$ ipython --no-banner

In [1]: import numpy as np

In [2]: np.set_printoptions(suppress=True, linewidth=160)

In [3]: rng = np.random.default_rng(674611)

In [4]: X = np.eye(4, dtype=int)[rng.permutation(4)] * np.array([1, 1, -2, -2])

In [5]: X
Out[5]: 
array([[ 0,  0,  0, -2],
       [ 0,  1,  0,  0],
       [ 1,  0,  0,  0],
       [ 0,  0, -2,  0]])

In [6]: theta = np.radians(60)

In [7]: R = np.eye(4)

In [8]: R[1, 1] = R[2, 2] = np.cos(theta)

In [9]: R[1, 2], R[2, 1] = -np.sin(theta), np.sin(theta)

In [10]: R.round(2)
Out[10]: 
array([[ 1.  ,  0.  ,  0.  ,  0.  ],
       [ 0.  ,  0.5 , -0.87,  0.  ],
       [ 0.  ,  0.87,  0.5 ,  0.  ],
       [ 0.  ,  0.  ,  0.  ,  1.  ]])

In [11]: other = X @ R.T

In [12]: round(np.linalg.det(R), 2), np.trace(R)
Out[12]: (np.float64(1.0), np.float64(3.0))

In [13]: np.allclose(X @ X.T, other @ other.T)
Out[13]: True

In [14]: np.round(np.linalg.svd(X, compute_uv=False), 2), np.round(np.linalg.svd(other, compute_uv=False), 2)
Out[14]: (array([2., 2., 1., 1.]), array([2., 2., 1., 1.]))

In [15]: np.round(np.linalg.norm(X, axis=0), 2)
Out[15]: array([1., 1., 2., 2.])

In [16]: round(np.linalg.norm(X[0], 1), 2), np.round(np.linalg.norm(X[0], np.inf), 2)
Out[16]: (np.float64(2.0), np.float64(2.0))

In [17]: np.round(np.linalg.norm(X, axis=1), 2)
Out[17]: array([2., 1., 1., 2.])

In [18]: np.round(np.linalg.norm(X, 2), 2)
Out[18]: np.float64(2.0)

In [19]: round(np.linalg.norm(X[0] - X[3]), 2)
Out[19]: np.float64(2.83)

In [20]: x0 = np.array([3, 4, -2, -5])

In [21]: a = np.maximum(X @ x0, 0)

In [22]: a
Out[22]: array([10,  4,  3,  4])

In [23]: np.flatnonzero(a > 1e-9)
Out[23]: array([0, 1, 2, 3])

In [24]: np.maximum(X @ (3 * x0), 0)
Out[24]: array([30, 12,  9, 12])

In [25]: np.round(np.linalg.norm(X, axis=0), 2)
Out[25]: array([1., 1., 2., 2.])

In [26]: np.round(np.linalg.svd(X, compute_uv=False), 2)
Out[26]: array([2., 2., 1., 1.])

In [27]: np.round(np.linalg.pinv(X), 2)
Out[27]: 
array([[ 0. ,  0. ,  1. ,  0. ],
       [ 0. ,  1. ,  0. ,  0. ],
       [ 0. ,  0. ,  0. , -0.5],
       [-0.5,  0. ,  0. ,  0. ]])

In [28]: X @ X.T
Out[28]: 
array([[4, 0, 0, 0],
       [0, 1, 0, 0],
       [0, 0, 1, 0],
       [0, 0, 0, 4]])

In [29]: f = np.array([5, -3, -5, 2])

In [30]: other = X + np.outer(f, np.eye(4)[2])

In [31]: other
Out[31]: 
array([[ 0.,  0.,  5., -2.],
       [ 0.,  1., -3.,  0.],
       [ 1.,  0., -5.,  0.],
       [ 0.,  0.,  0.,  0.]])

In [32]: round(float(np.linalg.det(other) / np.linalg.det(X)), 2), np.round(1 + np.linalg.solve(X, f)[2], 2)
Out[32]: (0.0, np.float64(0.0))

In [33]: np.linalg.matrix_rank(other - X)
Out[33]: np.int64(1)

In [34]: W0 = np.loadtxt("dump.csv", delimiter=",")

In [35]: W0
Out[35]: 
array([[ -6.69,  16.57,   8.98],
       [ -6.5 ,  18.73,   2.66],
       [-17.12, -10.03,  -2.49],
       [-12.02, -13.63,   8.34],
       [  5.04,  13.07,  14.28],
       [ 11.55,  15.69,   4.5 ],
       [ 15.26,  -8.63,  -9.63],
       [ -0.68, -15.96,  12.03],
       [-17.34,   8.23,  -5.61],
       [-19.65,  -0.69,   3.65],
       [ 13.81,  14.43,  -1.03],
       [ 15.15,  12.  ,  -5.15],
       [ -2.43,  17.21,   9.9 ],
       [ -5.21,  13.6 ,  13.71],
       [ 15.14,  -5.65,  11.78],
       [-16.38, -10.13,   5.41],
       [  0.49,  19.83,  -2.54],
       [  5.52,  10.7 ,  15.97],
       [ -5.8 ,  -7.82, -17.47],
       [ -7.57, -11.18,  14.75],
       [ -1.21, -17.87,  -8.9 ],
       [ -9.11,  13.9 , -11.12],
       [-16.09,  -7.75,  -9.01],
       [ -1.25, -19.64,   3.54],
       [  1.58,  -3.63,  19.6 ]])

In [36]: Xc = W0 - W0.mean(axis=0)

In [37]: evecs = np.linalg.svd(Xc)[2][:1]

In [38]: other = Xc - Xc @ evecs.T @ evecs

In [39]: np.linalg.norm(other, axis=1).round(6).argmax()
Out[39]: np.int64(6)

In [40]: np.round(np.diag(evecs.T @ evecs), 2)
Out[40]: array([0.17, 0.8 , 0.03])

In [41]: d = np.linalg.norm(W0[:, None] - W0[None], axis=-1)

In [42]: (d + 1e9 * np.eye(25)).round(6).argmin(axis=1)
Out[42]: array([12,  0, 22, 15, 17, 10, 20, 19, 21, 15, 11, 10,  0,  0, 24,  3,  1,  4, 22,  3, 23,  8,  2,  7, 19])

In [43]: d.shape
Out[43]: (25, 25)

In [44]: d[5].round(6).argsort(kind="stable")[:4]
Out[44]: array([ 5, 10, 11,  4])

In [45]: theta = np.radians(61)

In [46]: R = np.eye(3)

In [47]: R[0, 0] = R[1, 1] = np.cos(theta)

In [48]: R[0, 1], R[1, 0] = -np.sin(theta), np.sin(theta)

In [49]: R.round(2)
Out[49]: 
array([[ 0.48, -0.87,  0.  ],
       [ 0.87,  0.48,  0.  ],
       [ 0.  ,  0.  ,  1.  ]])

In [50]: other = W0 @ R.T

In [51]: round(np.linalg.det(R), 2), round(np.trace(R), 2)
Out[51]: (np.float64(1.0), np.float64(1.97))

In [52]: np.round(np.linalg.svd(W0, compute_uv=False), 2), np.round(np.linalg.svd(other, compute_uv=False), 2)
Out[52]: (array([68.77, 52.36, 50.29]), array([68.77, 52.36, 50.29]))

In [53]: np.round(np.abs(other - W0).max(axis=0), 2)
Out[53]: array([19.74, 19.41,  0.  ])

In [54]: other = np.c_[W0[:, :1] @ np.array([[-5]]), np.array([5, 3, 5, 1, 5, 5, 2, 0, 3, 0, 1, 2, 0, 2, 3, 5, 3, 1, 4, 4, 0, 3, 2, 4, 3])]

In [55]: other.round(2)
Out[55]: 
array([[ 33.45,   5.  ],
       [ 32.5 ,   3.  ],
       [ 85.6 ,   5.  ],
       [ 60.1 ,   1.  ],
       [-25.2 ,   5.  ],
       [-57.75,   5.  ],
       [-76.3 ,   2.  ],
       [  3.4 ,   0.  ],
       [ 86.7 ,   3.  ],
       [ 98.25,   0.  ],
       [-69.05,   1.  ],
       [-75.75,   2.  ],
       [ 12.15,   0.  ],
       [ 26.05,   2.  ],
       [-75.7 ,   3.  ],
       [ 81.9 ,   5.  ],
       [ -2.45,   3.  ],
       [-27.6 ,   1.  ],
       [ 29.  ,   4.  ],
       [ 37.85,   4.  ],
       [  6.05,   0.  ],
       [ 45.55,   3.  ],
       [ 80.45,   2.  ],
       [  6.25,   4.  ],
       [ -7.9 ,   3.  ]])

In [56]: np.linalg.matrix_rank(np.c_[W0, other])
Out[56]: np.int64(4)

In [57]: K = np.array([[1, -1, 3, -1], [-2, -1, 0, 1], [-2, 2, 2, -2], [-3, 1, 0, -2]])

In [58]: K[1] = K[2]

In [59]: K
Out[59]: 
array([[ 1, -1,  3, -1],
       [-2,  2,  2, -2],
       [-2,  2,  2, -2],
       [-3,  1,  0, -2]])

In [60]: hat = np.triu(np.array([[5, 2, 5, 0], [2, 0, 5, 1], [0, 4, 0, 1], [1, 0, 4, 1]]), 1) + np.eye(4)

In [61]: other = hat @ K @ np.linalg.inv(hat)

In [62]: hat @ K - K @ hat
Out[62]: 
array([[-14.,  12.,  14., -16.],
       [-13.,  15.,  10., -16.],
       [ -3.,   5.,   0.,  -6.],
       [  0.,   6.,  10.,  -1.]])

In [63]: np.linalg.matrix_rank(other)
Out[63]: np.int64(3)

In [64]: other
Out[64]: 
array([[ -13.,   39., -113.,   59.],
       [ -15.,   43., -128.,   71.],
       [  -5.,   13.,  -38.,   21.],
       [  -3.,    7.,  -20.,   11.]])

In [65]: round(float(np.linalg.det(other)), 2)
Out[65]: -0.0

In [66]: theta = np.deg2rad(45)

In [67]: A = np.eye(3)

In [68]: A[np.ix_([0, 1], [0, 1])] = [[np.cos(theta), -np.sin(theta)], [np.sin(theta), np.cos(theta)]]

In [69]: A.round(2)
Out[69]: 
array([[ 0.71, -0.71,  0.  ],
       [ 0.71,  0.71,  0.  ],
       [ 0.  ,  0.  ,  1.  ]])

In [70]: x0 = np.array([0, 1, 1])

In [71]: np.round(A @ np.eye(3)[1], 2)
Out[71]: array([-0.71,  0.71,  0.  ])

In [72]: x0 = np.array([3, -5, 2])

In [73]: target = A @ x0

In [74]: target.round(2)
Out[74]: array([ 5.66, -1.41,  2.  ])

In [75]: np.round(np.linalg.solve(A, target), 2)
Out[75]: array([ 3., -5.,  2.])

In [76]: np.round(np.linalg.solve(A, 3 * target), 2)
Out[76]: array([  9., -15.,   6.])

In [77]: np.round(np.linalg.solve(A, target + A[:, 0]), 2)
Out[77]: array([ 4., -5.,  2.])

In [78]: x0 = np.array([7, 1, 4])

In [79]: 3 - np.linalg.matrix_rank(A - np.eye(3), tol=1e-8)
Out[79]: np.int64(1)

In [80]: round(float(np.linalg.norm(x0)), 2), round(np.linalg.norm(A @ x0), 2)
Out[80]: (8.12, np.float64(8.12))

In [81]: np.round(np.linalg.inv(A), 2)
Out[81]: 
array([[ 0.71,  0.71,  0.  ],
       [-0.71,  0.71,  0.  ],
       [ 0.  ,  0.  ,  1.  ]])

In [82]: [p for p in range(1, 25) if np.allclose(np.linalg.matrix_power(A, p), np.eye(3))]
Out[82]: [8, 16, 24]

In [83]: np.round(np.abs(np.linalg.eigvals(A)), 2)
Out[83]: array([1., 1., 1.])

In [84]: def softmax(z):
    ...:     e = np.exp(z - z.max(axis=-1, keepdims=True))
    ...:     return e / e.sum(axis=-1, keepdims=True)
    ...: 

In [85]: np.round(softmax(A[1] + 4), 2)
Out[85]: array([0.4, 0.4, 0.2])

In [86]: np.round(softmax(A[1]), 2)
Out[86]: array([0.4, 0.4, 0.2])

In [87]: S = A @ A.T / np.sqrt(3)

In [88]: np.round(softmax(S + np.triu(np.full(S.shape, -np.inf), 1)), 2)
Out[88]: 
array([[1.  , 0.  , 0.  ],
       [0.36, 0.64, 0.  ],
       [0.26, 0.26, 0.47]])

In [89]: softmax(S).round(6).argmax(axis=1)
Out[89]: array([0, 1, 2])

In [90]: np.round(softmax(S)[1] @ A, 2)
Out[90]: array([0.52, 0.15, 0.26])

In [91]: feats = np.eye(2, dtype=int)[rng.permutation(2)]

In [92]: feats
Out[92]: 
array([[0, 1],
       [1, 0]])

In [93]: x0 = np.array([2, -6, -5, -5])

In [94]: a = np.maximum(K @ x0, 0)

In [95]: K * (a > 1e-9)[:, None]
Out[95]: 
array([[0, 0, 0, 0],
       [0, 0, 0, 0],
       [0, 0, 0, 0],
       [0, 0, 0, 0]])

In [96]: O, R = np.linalg.qr(feats)

In [97]: O
Out[97]: 
array([[ 0., -1.],
       [-1.,  0.]])

In [98]: O.T @ O
Out[98]: 
array([[1., 0.],
       [0., 1.]])

In [99]: np.abs(np.diag(R))
Out[99]: array([1., 1.])

In [100]: O @ R
Out[100]: 
array([[0., 1.],
       [1., 0.]])

In [101]: O, R = np.linalg.qr(W0)

In [102]: np.round(O.T @ O, 2) + 0
Out[102]: 
array([[1., 0., 0.],
       [0., 1., 0.],
       [0., 0., 1.]])

In [103]: R.round(2)
Out[103]: 
array([[ 54.99,  12.48,   2.21],
       [  0.  , -64.84,  -5.66],
       [  0.  ,   0.  ,  50.79]])

In [104]: np.round(O @ R, 2)
Out[104]: 
array([[ -6.69,  16.57,   8.98],
       [ -6.5 ,  18.73,   2.66],
       [-17.12, -10.03,  -2.49],
       [-12.02, -13.63,   8.34],
       [  5.04,  13.07,  14.28],
       [ 11.55,  15.69,   4.5 ],
       [ 15.26,  -8.63,  -9.63],
       [ -0.68, -15.96,  12.03],
       [-17.34,   8.23,  -5.61],
       [-19.65,  -0.69,   3.65],
       [ 13.81,  14.43,  -1.03],
       [ 15.15,  12.  ,  -5.15],
       [ -2.43,  17.21,   9.9 ],
       [ -5.21,  13.6 ,  13.71],
       [ 15.14,  -5.65,  11.78],
       [-16.38, -10.13,   5.41],
       [  0.49,  19.83,  -2.54],
       [  5.52,  10.7 ,  15.97],
       [ -5.8 ,  -7.82, -17.47],
       [ -7.57, -11.18,  14.75],
       [ -1.21, -17.87,  -8.9 ],
       [ -9.11,  13.9 , -11.12],
       [-16.09,  -7.75,  -9.01],
       [ -1.25, -19.64,   3.54],
       [  1.58,  -3.63,  19.6 ]])

In [105]: np.trace(O @ O.T)
Out[105]: np.float64(3.0)

In [106]: np.allclose(R.T @ R, W0.T @ W0)
Out[106]: True

In [107]: O.shape, R.shape
Out[107]: ((25, 3), (3, 3))

In [108]: np.round(abs(R[0, 0]), 2), np.round(np.linalg.norm(W0[:, 0]), 2)
Out[108]: (np.float64(54.99), np.float64(54.99))

In [109]: np.round(np.abs(np.linalg.eigvals(R)).max(), 2)
Out[109]: np.float64(64.84)

In [110]: np.allclose(R, R.T)
Out[110]: False

In [111]: np.round(np.linalg.det(R), 2)
Out[111]: np.float64(-181068.12)

In [112]: mat = np.load("arr.npy")

In [113]: mat
Out[113]: 
array([[ 0,  0,  0],
       [ 0, -3,  0],
       [ 0,  0,  2]])

In [114]: evals, evecs = np.linalg.eigh(mat)

In [115]: x0 = np.array([1, 2, -3])

In [116]: x0 @ mat @ x0
Out[116]: np.int64(6)

In [117]: (np.sign(evecs[:, -1].round(6)) == np.sign(evecs[0, -1].round(6))).astype(int)
Out[117]: array([1, 1, 0])

In [118]: np.abs(mat).sum(axis=1).max(), np.abs(evals).max()
Out[118]: (np.int64(3), np.float64(3.0))

In [119]: other = np.array([[1, 2, 0], [0, 2, 2], [1, 0, 1]])

In [120]: F = other + other.T

In [121]: F
Out[121]: 
array([[2, 2, 1],
       [2, 4, 2],
       [1, 2, 2]])

In [122]: evals, evecs = np.linalg.eigh(F)

In [123]: x0 = np.array([8, 1, 0])

In [124]: round(float(x0 @ F @ x0 / (x0 @ x0)), 2), np.round(evals[0], 2), round(float(evals[-1]), 2)
Out[124]: (2.52, np.float64(0.63), 6.37)

In [125]: (np.sign(evecs[:, -1].round(6)) == np.sign(evecs[0, -1].round(6))).astype(int)
Out[125]: array([1, 1, 1])

In [126]: M = np.loadtxt("case16.csv", delimiter=",")

In [127]: M
Out[127]: 
array([[4., 6., 6., 6.],
       [6., 9., 9., 9.],
       [6., 9., 9., 9.],
       [6., 9., 9., 9.]])

In [128]: left, sv, Vt = np.linalg.svd(M)

In [129]: np.argmax(sv[:-1] / (sv[1:] + 1e-6)) + 1
Out[129]: np.int64(1)

In [130]: other = left[:, :1] @ np.diag(sv[:1]) @ Vt[:1]

In [131]: round(np.linalg.norm(M - other) / np.linalg.norm(M), 2)
Out[131]: np.float64(0.0)

In [132]: np.linalg.matrix_rank(other)
Out[132]: np.int64(1)
